>>> import numpy as np
>>> from numpy import linalg as LA
>>> np.set_printoptions(precision=1, suppress=True, linewidth=100)
>>> M = np.load("layer9.npy")
>>> print(M)
[[ 1.  5.  0.  0.  0.  0.  0.]
 [ 5. -2.  5.  0.  0.  0.  0.]
 [ 0.  5. -3.  5.  0.  0.  0.]
 [ 0.  0.  5. -4.  5.  0.  0.]
 [ 0.  0.  0.  5.  0.  5.  0.]
 [ 0.  0.  0.  0.  5.  1.  5.]
 [ 0.  0.  0.  0.  0.  5.  2.]]
>>> w, vecs = LA.eigh(M)
>>> vec = np.array([1, 3, 3, 2, 0, 0, 1])
>>> print(np.abs(M).sum(axis=1).max(), round(np.abs(w).max(), 1))
14.0 11.5
>>> print(LA.eigvalsh(M[1:, 1:]))
[-11.3  -6.7  -3.2   1.7   4.8   8.7]
>>> print(vec @ M @ vec)
122.0
>>> print(np.round(vec @ M @ vec / (vec @ vec), 1), round(float(w[0]), 1), round(float(w[-1]), 1))
5.1 -11.5 8.7
>>> Y = LA.inv(M)
>>> print(np.round(M @ Y, 1) + 0)
[[1. 0. 0. 0. 0. 0. 0.]
 [0. 1. 0. 0. 0. 0. 0.]
 [0. 0. 1. 0. 0. 0. 0.]
 [0. 0. 0. 1. 0. 0. 0.]
 [0. 0. 0. 0. 1. 0. 0.]
 [0. 0. 0. 0. 0. 1. 0.]
 [0. 0. 0. 0. 0. 0. 1.]]
>>> print(round(LA.cond(M), 1))
82.4
>>> print(round(float(LA.slogdet(M)[0]), 1))
1.0
>>> u, g = M[0], M[1]
>>> print(u @ u)
26.0
>>> pr = (u @ g) / (u @ u) * u
>>> print(pr)
[-0.2 -1.  -0.  -0.  -0.  -0.  -0. ]
>>> print(LA.matrix_rank(np.outer(u, g)))
1
>>> print(g - pr)
[ 5.2 -1.   5.   0.   0.   0.   0. ]
>>> vec = np.array([3, -2, 0, 2, -4, -5, 3])
>>> a = np.maximum(M @ vec, 0)
>>> print(a)
[ 0. 19.  0.  0.  0.  0.  0.]
>>> print(np.flatnonzero(a > 1e-9))
[1]
>>> print(np.maximum(M @ (3 * vec), 0))
[ 0. 57.  0.  0.  0.  0.  0.]
>>> print(np.tanh(M @ vec))
[-1.  1.  0. -1. -1. -1. -1.]
>>> F = np.loadtxt("out0.csv", delimiter=",")
>>> print(F)
[[-1.1  3.   2.1 -2. ]
 [ 1.3  6.1 -2.4 -5.9]
 [-3.5  0.6 -4.5 -2.1]
 [ 1.  -0.6  2.6 -1.1]
 [-0.8  0.1 -2.5 -0.1]
 [ 0.3 -0.6 -6.  -0.5]
 [-4.   0.3  3.4  1.3]
 [-1.7  3.8  2.7 -0.5]
 [ 1.6  1.4  5.8  3.2]
 [ 0.1  0.2 -3.  -1.4]
 [ 4.3  1.9  1.4 -2.5]
 [ 2.7 -4.   2.   3.3]
 [-4.   1.5  1.4  2.4]
 [ 2.1 -2.5  2.3 -0.8]
 [ 2.  -0.1 -2.3  1.2]
 [-0.2  0.4 -4.6  2. ]
 [ 0.9 -1.8  0.8  1.7]
 [-1.1  2.1  2.7  0.4]
 [-0.3 -1.8  1.3 -2.6]]
>>> def softmax(z):
...     e = np.exp(z - z.max(axis=-1, keepdims=True))
...     return e / e.sum(axis=-1, keepdims=True)
... 
>>> print(np.round(softmax(10 * F[11]), 1) + 0)
[0. 0. 0. 1.]
>>> print(np.round(softmax(F[11]), 1) + 0)
[0.3 0.  0.1 0.5]
>>> print(np.round(softmax(F[11] + 4), 1) + 0)
[0.3 0.  0.1 0.5]
>>> S = F @ F.T / np.sqrt(4)
>>> print(softmax(S)[11] @ F)
[ 2.7 -4.   2.   3.3]
>>> A = np.loadtxt("run17.csv", delimiter=",")
>>> print(A)
[[-0.3 -0.6  0.7  1.  -0.7  0. ]
 [ 0.2  0.9 -0.6  0.4 -0.9  0.8]
 [ 0.2  0.9  0.7 -0.6 -1.   0.4]
 [-0.7  1.   0.6  0.9 -1.   0.3]
 [-0.5 -0.9 -0.2  1.   0.3 -0.1]
 [-0.3  1.   0.5 -0.9 -0.9 -0.2]
 [ 0.2  0.8  1.  -1.  -0.9 -0.3]
 [ 0.7 -0.8 -1.   0.8  1.   0.7]
 [-0.7  1.  -0.8 -0.4 -0.7 -0.3]
 [ 0.9  0.6 -0.8 -0.3  0.2  0.9]
 [-0.3  0.9  1.   1.  -1.   0.8]
 [ 0.1 -0.9  0.9  0.8 -0.1 -0.1]
 [-0.8  1.  -0.7 -0.7 -0.9 -0.5]
 [ 0.6 -0.6 -0.3 -1.   1.  -0.2]
 [ 0.5 -0.7  1.   0.  -0.6  0.1]
 [-0.9  0.4  0.3 -0.4 -0.4 -0.9]
 [-0.9 -0.9 -0.8  0.6  1.  -0.9]
 [ 0.3 -0.1 -0.7 -0.8  0.8  0. ]
 [-0.2 -0.7  0.8  1.  -0.9  0.3]
 [-0.8 -0.4 -0.2  1.  -0.2 -0.7]
 [ 0.9  1.  -0.8 -1.  -0.2  0.9]
 [ 0.4 -0.8 -0.6  0.2  0.9  0.1]
 [ 1.   0.6 -0.8 -0.6  0.3  1. ]
 [ 0.7  0.1 -0.9 -1.   1.   0.1]
 [-0.8  1.   0.9 -1.  -1.  -0.5]
 [ 0.7  0.4  0.1 -0.5 -0.3  0.7]]
>>> C = A[[14, 5]].astype(float)
>>> for _ in range(3):
...     z = LA.norm(A[:, None] - C, axis=-1).argmin(axis=1)
...     C = np.array([A[z == j].mean(axis=0) for j in range(2)])
... 
>>> print(z)
[0 1 1 1 0 1 1 0 1 1 1 0 1 0 0 1 0 0 0 0 1 0 1 1 1 1]
>>> print(np.round(C[1] - C[0], 1) + 0)
[ 0.   1.4  0.  -0.8 -0.7  0.3]
>>> print(np.abs(C[1] - C[0]).argmax())
1
>>> print(C.round(1) + 0)
[[ 0.  -0.7  0.   0.4  0.2 -0.1]
 [ 0.   0.8  0.  -0.4 -0.5  0.2]]
